$ ipython --no-banner

In [1]: import numpy as np

In [2]: import numpy.linalg as la

In [3]: np.set_printoptions(precision=2, suppress=True, linewidth=140)

In [4]: def rnd(a):
   ...:     return np.round(a, 2) + 0
   ...: 

In [5]: mat = np.loadtxt("arr.csv", delimiter=",")

In [6]: mat
Out[6]: 
array([[1., 2., 0., 1., 0.],
       [3., 2., 0., 3., 0.],
       [0., 0., 2., 0., 0.],
       [1., 1., 0., 0., 0.],
       [0., 0., 2., 0., 2.]])

In [7]: A2 = np.array([[0, 0, 1], [1, 1, 0]])

In [8]: basis = np.kron(A2, mat)

In [9]: print(basis.shape)
(10, 15)

In [10]: basis
Out[10]: 
array([[0., 0., 0., 0., 0., 0., 0., 0., 0., 0., 1., 2., 0., 1., 0.],
       [0., 0., 0., 0., 0., 0., 0., 0., 0., 0., 3., 2., 0., 3., 0.],
       [0., 0., 0., 0., 0., 0., 0., 0., 0., 0., 0., 0., 2., 0., 0.],
       [0., 0., 0., 0., 0., 0., 0., 0., 0., 0., 1., 1., 0., 0., 0.],
       [0., 0., 0., 0., 0., 0., 0., 0., 0., 0., 0., 0., 2., 0., 2.],
       [1., 2., 0., 1., 0., 1., 2., 0., 1., 0., 0., 0., 0., 0., 0.],
       [3., 2., 0., 3., 0., 3., 2., 0., 3., 0., 0., 0., 0., 0., 0.],
       [0., 0., 2., 0., 0., 0., 0., 2., 0., 0., 0., 0., 0., 0., 0.],
       [1., 1., 0., 0., 0., 1., 1., 0., 0., 0., 0., 0., 0., 0., 0.],
       [0., 0., 2., 0., 2., 0., 0., 2., 0., 2., 0., 0., 0., 0., 0.]])

In [11]: O = mat.astype(float).copy()

In [12]: for j in range(5):
    ...:     O[:, j] -= O[:, :j] @ (O[:, :j].T @ O[:, j])
    ...:     O[:, j] /= la.norm(O[:, j])
    ...: 

In [13]: rnd(O.T @ mat)
Out[13]: 
array([[ 3.32,  2.71,  0.  ,  3.02,  0.  ],
       [ 0.  ,  1.28,  0.  , -0.14,  0.  ],
       [ 0.  ,  0.  ,  2.83,  0.  ,  1.41],
       [ 0.  ,  0.  ,  0.  ,  0.94,  0.  ],
       [ 0.  ,  0.  ,  0.  ,  0.  ,  1.41]])

In [14]: rnd(O.T @ O)
Out[14]: 
array([[1., 0., 0., 0., 0.],
       [0., 1., 0., 0., 0.],
       [0., 0., 1., 0., 0.],
       [0., 0., 0., 1., 0.],
       [0., 0., 0., 0., 1.]])

In [15]: X = np.loadtxt("x.csv", delimiter=",")

In [16]: X
Out[16]: 
array([[ -4.04,   0.36,  -0.01],
       [ 17.18,  19.76,   2.72],
       [  2.54,   3.79,   0.95],
       [-11.58, -19.08,  -2.14],
       [-16.91, -16.44,  -1.61],
       [ 16.65,  13.78,   1.44],
       [  7.81,   8.83,   2.9 ],
       [  8.12,  13.23,   2.42],
       [ 14.6 ,  15.3 ,   2.11],
       [ -3.88,  -4.06,  -1.21]])

In [17]: O, evecs = la.qr(X[:, :1])[0], la.qr(X[:, 1:])[0]

In [18]: s = la.svd(O.T @ evecs, compute_uv=False)

In [19]: (s > 0.9).sum()
Out[19]: np.int64(1)

In [20]: rnd(la.norm(O @ O.T - evecs @ evecs.T, 2))
Out[20]: np.float64(1.0)

In [21]: vec = np.array([2, 2, 0, 0, 2])

In [22]: h = np.maximum(mat @ vec, 0)

In [23]: mat * (h > 1e-9)[:, None]
Out[23]: 
array([[1., 2., 0., 1., 0.],
       [3., 2., 0., 3., 0.],
       [0., 0., 0., 0., 0.],
       [1., 1., 0., 0., 0.],
       [0., 0., 2., 0., 2.]])

In [24]: h
Out[24]: array([ 6., 10.,  0.,  4.,  4.])

In [25]: print(rnd(np.tanh(mat @ vec)))
[1. 1. 0. 1. 1.]

In [26]: Xc = X - X.mean(axis=0)

In [27]: U, s, Vh = la.svd(Xc, full_matrices=False)

In [28]: np.searchsorted(np.cumsum(s ** 2) / (s ** 2).sum(), 0.9) + 1
Out[28]: np.int64(1)

In [29]: rnd(Xc.mean(axis=0))
Out[29]: array([0., 0., 0.])

In [30]: rnd(s)
Out[30]: array([53.5 ,  7.06,  1.92])

In [31]: np.abs(Vh[0]).argmax()
Out[31]: np.int64(1)

In [32]: np.abs(U[:, 0]).argmax()
Out[32]: np.int64(4)

In [33]: la.matrix_rank(Xc)
Out[33]: np.int64(3)

In [34]: rnd((s ** 2).sum() ** 2 / (s ** 4).sum())
Out[34]: np.float64(1.04)

In [35]: Xc = X - X.mean(axis=0)

In [36]: evecs = la.svd(Xc)[2][:1]

In [37]: A2 = Xc - Xc @ evecs.T @ evecs

In [38]: rnd(np.diag(evecs.T @ evecs))
Out[38]: array([0.44, 0.55, 0.01])

In [39]: rnd(A2.std(axis=0))
Out[39]: array([1.67, 1.45, 0.68])

In [40]: dist = la.norm(X[:, None] - X[None], axis=-1)

In [41]: np.unravel_index(dist.round(6).argmax(), dist.shape)
Out[41]: (np.int64(1), np.int64(4))

In [42]: (dist + 1e9 * np.eye(10)).round(6).argmin(axis=1)
Out[42]: array([9, 8, 0, 4, 3, 8, 7, 6, 5, 0])

In [43]: rnd(la.norm(X, axis=1))
Out[43]: array([ 4.06, 26.33,  4.66, 22.42, 23.64, 21.66, 12.14, 15.71, 21.25,  5.74])

In [44]: u = np.array([9, -5, 3, 5, -3, 7, -2])

In [45]: data = -2 * np.eye(7) + np.outer(u, u)

In [46]: data
Out[46]: 
array([[ 79., -45.,  27.,  45., -27.,  63., -18.],
       [-45.,  23., -15., -25.,  15., -35.,  10.],
       [ 27., -15.,   7.,  15.,  -9.,  21.,  -6.],
       [ 45., -25.,  15.,  23., -15.,  35., -10.],
       [-27.,  15.,  -9., -15.,   7., -21.,   6.],
       [ 63., -35.,  21.,  35., -21.,  47., -14.],
       [-18.,  10.,  -6., -10.,   6., -14.,   2.]])

In [47]: # symmetric, so the eigenvalues are real

In [48]: O, r_ = la.qr(mat)

In [49]: O.shape, r_.shape
Out[49]: ((5, 5), (5, 5))

In [50]: rnd(O.T @ O)
Out[50]: 
array([[1., 0., 0., 0., 0.],
       [0., 1., 0., 0., 0.],
       [0., 0., 1., 0., 0.],
       [0., 0., 0., 1., 0.],
       [0., 0., 0., 0., 1.]])

In [51]: np.allclose(r_.T @ r_, mat.T @ mat)
Out[51]: True

In [52]: rnd(abs(r_[0, 0])), rnd(la.norm(mat[:, 0]))
Out[52]: (np.float64(3.32), np.float64(3.32))

In [53]: rnd(O)
Out[53]: 
array([[-0.3 ,  0.92,  0.  , -0.24,  0.  ],
       [-0.9 , -0.36,  0.  , -0.24,  0.  ],
       [ 0.  ,  0.  , -0.71,  0.  , -0.71],
       [-0.3 ,  0.14,  0.  ,  0.94,  0.  ],
       [ 0.  ,  0.  , -0.71,  0.  ,  0.71]])

In [54]: rnd(np.trace(O @ O.T))
Out[54]: np.float64(5.0)

In [55]: rnd(np.abs(np.diag(r_)))
Out[55]: array([3.32, 1.28, 2.83, 0.94, 1.41])

In [56]: print(rnd(r_))
[[-3.32 -2.71  0.   -3.02  0.  ]
 [ 0.    1.28  0.   -0.14  0.  ]
 [ 0.    0.   -2.83  0.   -1.41]
 [ 0.    0.    0.   -0.94  0.  ]
 [ 0.    0.    0.    0.    1.41]]

In [57]: basis = np.array([[-0.5, 0.2, 0.0, -1.0, 1.9]])

In [58]: rng = np.random.default_rng(1581)

In [59]: J = np.array([[1],
    ...:     [1],
    ...:     [2],
    ...:     [2],
    ...:     [1],
    ...:     [3],
    ...:     [0],
    ...:     [1],
    ...:     [0],
    ...:     [2],
    ...:     [2],
    ...:     [0],
    ...:     [3],
    ...:     [3],
    ...:     [3],
    ...:     [0],
    ...:     [3],
    ...:     [2],
    ...:     [2],
    ...:     [1],
    ...:     [1],
    ...:     [3],
    ...:     [1],
    ...:     [0]]) @ basis + 0.1 * rng.normal(size=(24, 5))

In [60]: rnd(J)
Out[60]: 
array([[-0.47,  0.23,  0.05, -1.04,  2.01],
       [-0.53,  0.3 ,  0.08, -1.15,  1.96],
       [-1.09,  0.34, -0.05, -1.84,  3.88],
       [-0.96,  0.5 , -0.11, -1.88,  4.03],
       [-0.6 ,  0.21, -0.05, -0.95,  1.85],
       [-1.45,  0.58, -0.17, -3.01,  5.77],
       [ 0.05, -0.04, -0.09,  0.09,  0.1 ],
       [-0.43,  0.08,  0.  , -1.07,  1.92],
       [-0.01,  0.06,  0.01, -0.13,  0.06],
       [-0.9 ,  0.44,  0.02, -1.91,  3.59],
       [-0.99,  0.47, -0.01, -2.03,  3.69],
       [ 0.03,  0.1 , -0.02,  0.03, -0.13],
       [-1.51,  0.65,  0.14, -2.92,  5.73],
       [-1.29,  0.54, -0.06, -2.89,  5.62],
       [-1.46,  0.7 ,  0.13, -3.07,  5.79],
       [-0.1 ,  0.04,  0.25,  0.04,  0.06],
       [-1.62,  0.63, -0.04, -3.04,  5.6 ],
       [-0.94,  0.47, -0.13, -1.93,  3.81],
       [-0.92,  0.35,  0.14, -1.97,  3.71],
       [-0.62,  0.24,  0.16, -0.98,  1.91],
       [-0.56,  0.38,  0.03, -1.01,  1.93],
       [-1.18,  0.52,  0.12, -3.2 ,  5.84],
       [-0.38,  0.18, -0.08, -0.87,  1.77],
       [ 0.04, -0.05, -0.08, -0.05, -0.16]])

In [61]: U, s, Vh = la.svd(J)

In [62]: np.argmax(s[:-1] / (s[1:] + 1e-6)) + 1
Out[62]: np.int64(1)

In [63]: A2 = U[:, :1] @ np.diag(s[:1]) @ Vh[:1]

In [64]: la.matrix_rank(J, rtol=0.05)
Out[64]: np.int64(1)

In [65]: rnd(np.abs(J - A2).max())
Out[65]: np.float64(0.29)

In [66]: la.matrix_rank(A2)
Out[66]: np.int64(1)

In [67]: rnd(la.norm(J - A2) / la.norm(J))
Out[67]: np.float64(0.04)

In [68]: dist = la.norm(J[:, None] - J[None], axis=-1)

In [69]: print(dist[4].round(6).argsort(kind="stable")[:4])
[ 4 20 19  0]

In [70]: np.unravel_index(dist.round(6).argmax(), dist.shape)
Out[70]: (np.int64(11), np.int64(21))

In [71]: print(rnd(dist[:5, :5]))
[[0.   0.16 2.13 2.26 0.25]
 [0.16 0.   2.12 2.25 0.29]
 [2.13 2.12 0.   0.27 2.27]
 [2.26 2.25 0.27 0.   2.42]
 [0.25 0.29 2.27 2.42 0.  ]]

In [72]: print(la.matrix_rank(dist ** 2))
7

In [73]: dist.mean(axis=1).argmax()
Out[73]: np.int64(23)

In [74]: W0 = np.loadtxt("out10.csv", delimiter=",")

In [75]: W0
Out[75]: 
array([[4., 1., 1., 1., 1., 1., 1.],
       [1., 4., 1., 1., 1., 1., 1.],
       [1., 1., 4., 1., 1., 1., 1.],
       [1., 1., 1., 4., 1., 1., 1.],
       [1., 1., 1., 1., 4., 1., 1.],
       [1., 1., 1., 1., 1., 4., 1.],
       [1., 1., 1., 1., 1., 1., 4.]])

In [76]: # equal to its transpose

In [77]: evals, evecs = la.eigh(W0)

In [78]: rnd(evals)
Out[78]: array([ 3.,  3.,  3.,  3.,  3.,  3., 10.])

In [79]: rnd(la.eigvalsh(W0 @ W0))
Out[79]: array([  9.,   9.,   9.,   9.,   9.,   9., 100.])

In [80]: print((evals > 1e-8).sum(), (evals < -1e-8).sum())
7 0

In [81]: rnd(evecs.T @ W0 @ evecs)
Out[81]: 
array([[ 3.,  0.,  0.,  0.,  0.,  0.,  0.],
       [ 0.,  3.,  0.,  0.,  0.,  0.,  0.],
       [ 0.,  0.,  3.,  0.,  0.,  0.,  0.],
       [ 0.,  0.,  0.,  3.,  0.,  0.,  0.],
       [ 0.,  0.,  0.,  0.,  3.,  0.,  0.],
       [ 0.,  0.,  0.,  0.,  0.,  3.,  0.],
       [ 0.,  0.,  0.,  0.,  0.,  0., 10.]])

In [82]: rnd(la.eigvalsh(W0 + 4 * np.eye(7)))
Out[82]: array([ 7.,  7.,  7.,  7.,  7.,  7., 14.])

In [83]: rnd(np.abs(evecs[:, -1]))
Out[83]: array([0.38, 0.38, 0.38, 0.38, 0.38, 0.38, 0.38])

In [84]: rnd(evals.sum()), np.trace(W0)
Out[84]: (np.float64(28.0), np.float64(28.0))

In [85]: rnd(la.svd(W0, compute_uv=False))
Out[85]: array([10.,  3.,  3.,  3.,  3.,  3.,  3.])

In [86]: np.abs(evecs[:, -1]).round(6).argmax()
Out[86]: np.int64(0)

In [87]: rnd(evecs @ np.diag(evals) @ evecs.T)
Out[87]: 
array([[4., 1., 1., 1., 1., 1., 1.],
       [1., 4., 1., 1., 1., 1., 1.],
       [1., 1., 4., 1., 1., 1., 1.],
       [1., 1., 1., 4., 1., 1., 1.],
       [1., 1., 1., 1., 4., 1., 1.],
       [1., 1., 1., 1., 1., 4., 1.],
       [1., 1., 1., 1., 1., 1., 4.]])

In [88]: vec = np.array([1, 3, 0, 0, -1, -3, -1])

In [89]: rhs = W0 @ vec

In [90]: rhs
Out[90]: array([  2.,   8.,  -1.,  -1.,  -4., -10.,  -4.])

In [91]: rnd(la.solve(W0, rhs))
Out[91]: array([ 1.,  3.,  0.,  0., -1., -3., -1.])

In [92]: print(rnd(la.solve(W0.T, W0[2])))
[0. 0. 1. 0. 0. 0. 0.]

In [93]: rnd(la.solve(W0, W0[:, 6]))
Out[93]: array([0., 0., 0., 0., 0., 0., 1.])

In [94]: u, v = W0[4], W0[3]

In [95]: u @ u
Out[95]: np.float64(22.0)

In [96]: p = (u @ v) / (u @ u) * u

In [97]: rnd(la.norm(u + v) ** 2 + la.norm(u - v) ** 2)
Out[97]: np.float64(88.0)

In [98]: rnd((v - p) @ u)
Out[98]: np.float64(0.0)

In [99]: np.outer(u, v)
Out[99]: 
array([[ 1.,  1.,  1.,  4.,  1.,  1.,  1.],
       [ 1.,  1.,  1.,  4.,  1.,  1.,  1.],
       [ 1.,  1.,  1.,  4.,  1.,  1.,  1.],
       [ 1.,  1.,  1.,  4.,  1.,  1.,  1.],
       [ 4.,  4.,  4., 16.,  4.,  4.,  4.],
       [ 1.,  1.,  1.,  4.,  1.,  1.,  1.],
       [ 1.,  1.,  1.,  4.,  1.,  1.,  1.]])

In [100]: rnd(v - p)
Out[100]: array([ 0.41,  0.41,  0.41,  3.41, -1.36,  0.41,  0.41])

In [101]: W0 @ (-1.0) ** np.arange(7)
Out[101]: array([ 4., -2.,  4., -2.,  4., -2.,  4.])

In [102]: np.allclose(W0 @ W0.T, W0.T @ W0)
Out[102]: True

In [103]: W0 @ np.ones(7)
Out[103]: array([10., 10., 10., 10., 10., 10., 10.])

In [104]: np.fft.fft(W0[0])
Out[104]: array([10.+0.j,  3.+0.j,  3.+0.j,  3.+0.j,  3.+0.j,  3.+0.j,  3.+0.j])

In [105]: low = la.cholesky(W0)

In [106]: la.eigvalsh(W0).min() > 0
Out[106]: np.True_

In [107]: E = np.diag(20 * np.array([-2, -2, 0, -2, 1, -2])) + np.array([[-2, 2, 2, 3, -2, -2],
     ...:     [0, -2, 0, 2, 2, 3],
     ...:     [-2, -2, -3, -2, -3, -2],
     ...:     [-2, 3, -2, -3, 2, 0],
     ...:     [-2, -1, -2, -1, 0, 1],
     ...:     [0, 3, -2, 1, 3, 3]])

In [108]: E
Out[108]: 
array([[-42,   2,   2,   3,  -2,  -2],
       [  0, -42,   0,   2,   2,   3],
       [ -2,  -2,  -3,  -2,  -3,  -2],
       [ -2,   3,  -2, -43,   2,   0],
       [ -2,  -1,  -2,  -1,  20,   1],
       [  0,   3,  -2,   1,   3, -37]])

In [109]: def softmax(z):
     ...:     e = np.exp(z - z.max(axis=-1, keepdims=True))
     ...:     return e / e.sum(axis=-1, keepdims=True)
     ...: 

In [110]: rnd(softmax(E[3] + 2))
Out[110]: array([0.  , 0.7 , 0.  , 0.  , 0.26, 0.03])

In [111]: print(rnd(softmax(10 * E[3])))
[0. 1. 0. 0. 0. 0.]

In [112]: print(rnd(softmax(E).sum(axis=1)))
[1. 1. 1. 1. 1. 1.]

In [113]: S = E @ E.T / np.sqrt(6)

In [114]: rnd(softmax(S + np.triu(np.full(S.shape, -np.inf), 1)))
Out[114]: 
array([[1.  , 0.  , 0.  , 0.  , 0.  , 0.  ],
       [0.  , 1.  , 0.  , 0.  , 0.  , 0.  ],
       [0.98, 0.02, 0.  , 0.  , 0.  , 0.  ],
       [0.  , 0.  , 0.  , 1.  , 0.  , 0.  ],
       [0.  , 0.  , 0.  , 0.  , 1.  , 0.  ],
       [0.  , 0.  , 0.  , 0.  , 0.  , 1.  ]])

In [115]: print(rnd(softmax(S)))
[[1.   0.   0.   0.   0.   0.  ]
 [0.   1.   0.   0.   0.   0.  ]
 [0.08 0.   0.   0.92 0.   0.  ]
 [0.   0.   0.   1.   0.   0.  ]
 [0.   0.   0.   0.   1.   0.  ]
 [0.   0.   0.   0.   0.   1.  ]]

In [116]: softmax(S).round(6).argmax(axis=1)
Out[116]: array([0, 1, 3, 3, 4, 5])
